$ python -q
>>> import numpy as np
>>> import numpy.linalg as la
>>> np.set_printoptions(precision=2, suppress=True, linewidth=140)
>>> def rnd(a):
...     return np.round(a, 2) + 0
... 
>>> E = np.load("test19.npy")
>>> E
array([[39.45, 61.76, 41.67, -1.08, 19.42, 39.47, 19.26],
       [40.16, 60.31, 39.43, -0.67, 20.49, 41.85, 20.95],
       [40.92, 60.14, 39.37, -2.08, 19.85, 42.09, 20.9 ],
       [41.86, 59.82, 39.78,  1.25, 20.09, 38.91, 19.94],
       [39.38, 60.25, 38.06, -1.4 , 21.13, 38.47, 19.65],
       [38.15, 57.86, 41.13, -0.41, 19.28, 41.53, 21.21],
       [40.99, 58.54, 40.34,  1.27, 19.49, 41.37, 21.33],
       [41.57, 60.67, 41.04,  0.43, 20.51, 41.06, 19.15],
       [43.22, 60.76, 39.23, -0.28, 19.93, 40.12, 19.76],
       [42.73, 58.64, 40.41,  0.5 , 20.88, 40.74, 19.71],
       [41.11, 59.47, 39.26,  2.04, 19.21, 40.53, 19.8 ],
       [38.7 , 58.97, 39.09,  0.89, 20.07, 40.63, 21.19],
       [38.53, 60.82, 38.69, -0.1 , 19.61, 38.99, 20.46],
       [41.26, 60.72, 41.12,  0.1 , 17.83, 39.21, 20.33],
       [40.09, 60.72, 39.34,  0.41, 19.32, 40.51, 20.39]])
>>> G = np.cov(E, rowvar=False)
>>> rnd(E.std(axis=0))
array([1.46, 1.03, 1.  , 1.06, 0.78, 1.1 , 0.7 ])
>>> rnd(np.polyfit(E[:, 1], E[:, 0], 1))
array([ 0.12, 33.63])
>>> np.argwhere(np.triu(np.abs(np.corrcoef(E.T)) > 0.8, 1))
array([], shape=(0, 2), dtype=int64)
>>> np.argsort(-E.std(axis=0).round(6), kind="stable")
array([0, 5, 3, 1, 2, 4, 6])
>>> B = np.c_[E[:, :1] @ np.array([[-1]]), np.array([0, 0, -1, 0, -2, -3, -2, -1, 3, 0, 0, 1, 0, 2, 1])]
>>> B
array([[-39.45,   0.  ],
       [-40.16,   0.  ],
       [-40.92,  -1.  ],
       [-41.86,   0.  ],
       [-39.38,  -2.  ],
       [-38.15,  -3.  ],
       [-40.99,  -2.  ],
       [-41.57,  -1.  ],
       [-43.22,   3.  ],
       [-42.73,   0.  ],
       [-41.11,   0.  ],
       [-38.7 ,   1.  ],
       [-38.53,   0.  ],
       [-41.26,   2.  ],
       [-40.09,   1.  ]])
>>> rnd(la.norm(B - E @ la.lstsq(E, B)[0], axis=0))
array([0.  , 3.84])
>>> rng = np.random.default_rng(4633)
>>> W0 = np.eye(5, dtype=int)[rng.permutation(5)]
>>> W0
array([[0, 0, 1, 0, 0],
       [0, 1, 0, 0, 0],
       [1, 0, 0, 0, 0],
       [0, 0, 0, 1, 0],
       [0, 0, 0, 0, 1]])
>>> G = W0.T @ W0
>>> np.trace(G), (W0 ** 2).sum()
(np.int64(5), np.int64(5))
>>> rnd(la.svd(W0, compute_uv=False) ** 2)
array([1., 1., 1., 1., 1.])
>>> G
array([[1, 0, 0, 0, 0],
       [0, 1, 0, 0, 0],
       [0, 0, 1, 0, 0],
       [0, 0, 0, 1, 0],
       [0, 0, 0, 0, 1]])
>>> (W0 @ W0.T).shape
(5, 5)
>>> np.diag(G)
array([1, 1, 1, 1, 1])
>>> B = np.array([[1, -1, -1, 2, -2, 2, -1, 1, -2, 2, -1],
...     [1, 1, 2, -1, -1, 0, 2, 2, -2, 0, -2],
...     [1, 1, -2, 0, 2, 0, 0, -2, 2, -1, -1],
...     [-2, 0, 0, 2, 0, 1, 1, 1, 2, -1, -1],
...     [-2, -2, -2, 0, 2, -1, 0, 0, 0, -1, 0],
...     [2, 2, -1, -2, -1, 2, 0, -2, 1, -2, -2],
...     [1, -2, 0, 2, 2, -2, 2, -1, 2, -1, 0],
...     [1, -1, 1, 0, 0, 1, -2, -2, 1, -2, -2],
...     [-1, 1, 1, 2, -1, -1, -2, -2, 0, -1, 2],
...     [2, -1, -1, 0, 0, 0, 2, -1, 0, 0, -1],
...     [0, 0, -2, -1, -2, 2, 2, 1, 0, -1, 2]])
>>> M = np.triu(B)
>>> M
array([[ 1, -1, -1,  2, -2,  2, -1,  1, -2,  2, -1],
       [ 0,  1,  2, -1, -1,  0,  2,  2, -2,  0, -2],
       [ 0,  0, -2,  0,  2,  0,  0, -2,  2, -1, -1],
       [ 0,  0,  0,  2,  0,  1,  1,  1,  2, -1, -1],
       [ 0,  0,  0,  0,  2, -1,  0,  0,  0, -1,  0],
       [ 0,  0,  0,  0,  0,  2,  0, -2,  1, -2, -2],
       [ 0,  0,  0,  0,  0,  0,  2, -1,  2, -1,  0],
       [ 0,  0,  0,  0,  0,  0,  0, -2,  1, -2, -2],
       [ 0,  0,  0,  0,  0,  0,  0,  0,  0, -1,  2],
       [ 0,  0,  0,  0,  0,  0,  0,  0,  0,  0, -1],
       [ 0,  0,  0,  0,  0,  0,  0,  0,  0,  0,  2]])
>>> t3 = np.stack([M, -3 * M, M[::-1]])
>>> np.einsum("bij,cij->bc", t3, t3)
array([[ 136, -408,   25],
       [-408, 1224,  -75],
       [  25,  -75,  136]])
>>> (t3 @ M.T).shape
(3, 11, 11)
>>> t3.shape
(3, 11, 11)
>>> rnd(la.norm(t3, axis=(1, 2)))
array([11.66, 34.99, 11.66])
>>> rnd(la.det(t3))
array([0., 0., 0.])
>>> B = np.array([[2, 0, -3, 3, 2, -3, -3, 1],
...     [0, 2, 0, -3, 3, -3, -1, -1],
...     [1, -3, 2, 3, -2, 3, -2, 2],
...     [2, -3, 0, -3, -1, 2, -3, -1],
...     [1, -1, -1, -1, 2, -2, 2, 2],
...     [-2, -2, -2, 1, 2, 0, 2, -1],
...     [-3, 1, 1, 3, 2, 3, -3, -2],
...     [-2, 1, -1, 1, 0, 0, -2, 0]])
>>> m1 = B - B.T
>>> m1
array([[ 0,  0, -4,  1,  1, -1,  0,  3],
       [ 0,  0,  3,  0,  4, -1, -2, -2],
       [ 4, -3,  0,  3, -1,  5, -3,  3],
       [-1,  0, -3,  0,  0,  1, -6, -2],
       [-1, -4,  1,  0,  0, -4,  0,  2],
       [ 1,  1, -5, -1,  4,  0, -1, -1],
       [ 0,  2,  3,  6,  0,  1,  0,  0],
       [-3,  2, -3,  2, -2,  1,  0,  0]])
>>> x = np.array([0, -2, -1, 0, 1])
>>> rnd(la.det(W0))
np.float64(-1.0)
>>> rnd(la.inv(W0))
array([[0., 0., 1., 0., 0.],
       [0., 1., 0., 0., 0.],
       [1., 0., 0., 0., 0.],
       [0., 0., 0., 1., 0.],
       [0., 0., 0., 0., 1.]])
>>> W0.T @ (W0 @ x)
array([ 0, -2, -1,  0,  1])
>>> rnd(np.sort(np.abs(np.degrees(np.angle(la.eigvals(W0))))))
array([  0.,   0.,   0.,   0., 180.])
>>> 5 - la.matrix_rank(W0 - np.eye(5), tol=1e-8)
np.int64(4)
>>> rnd(la.norm(x)), rnd(la.norm(W0 @ x))
(np.float64(2.45), np.float64(2.45))
>>> F = np.load("case14.npy")
>>> rnd(F)
array([[-0.75, -0.4 , -0.02, -0.37,  0.37],
       [-0.28, -0.37,  0.27,  0.83, -0.12],
       [-0.28, -0.1 , -0.22, -0.2 , -0.9 ],
       [-0.18,  0.34,  0.89, -0.22, -0.15],
       [ 0.5 , -0.76,  0.31, -0.28, -0.08]])
>>> O, vecs = la.qr(F[:, :3])[0], la.qr(F[:, 3:])[0]
>>> sig = la.svd(O.T @ vecs, compute_uv=False)
>>> rnd(sig)
array([0., 0.])
>>> (sig > 0.9).sum()
np.int64(0)
>>> z = rng.permutation(5)
>>> B = F[:, z] * rng.choice([-1, 1], 5)
>>> rnd(B)
array([[-0.4 , -0.75, -0.02,  0.37,  0.37],
       [-0.37, -0.28,  0.27, -0.83, -0.12],
       [-0.1 , -0.28, -0.22,  0.2 , -0.9 ],
       [ 0.34, -0.18,  0.89,  0.22, -0.15],
       [-0.76,  0.5 ,  0.31,  0.28, -0.08]])
>>> left, _, Vt = la.svd(F.T @ B)
>>> z
array([1, 0, 2, 3, 4])
>>> rnd(left @ Vt)
array([[ 0.,  1.,  0.,  0.,  0.],
       [ 1.,  0.,  0.,  0.,  0.],
       [ 0.,  0.,  1.,  0.,  0.],
       [ 0.,  0.,  0., -1.,  0.],
       [ 0.,  0.,  0.,  0.,  1.]])
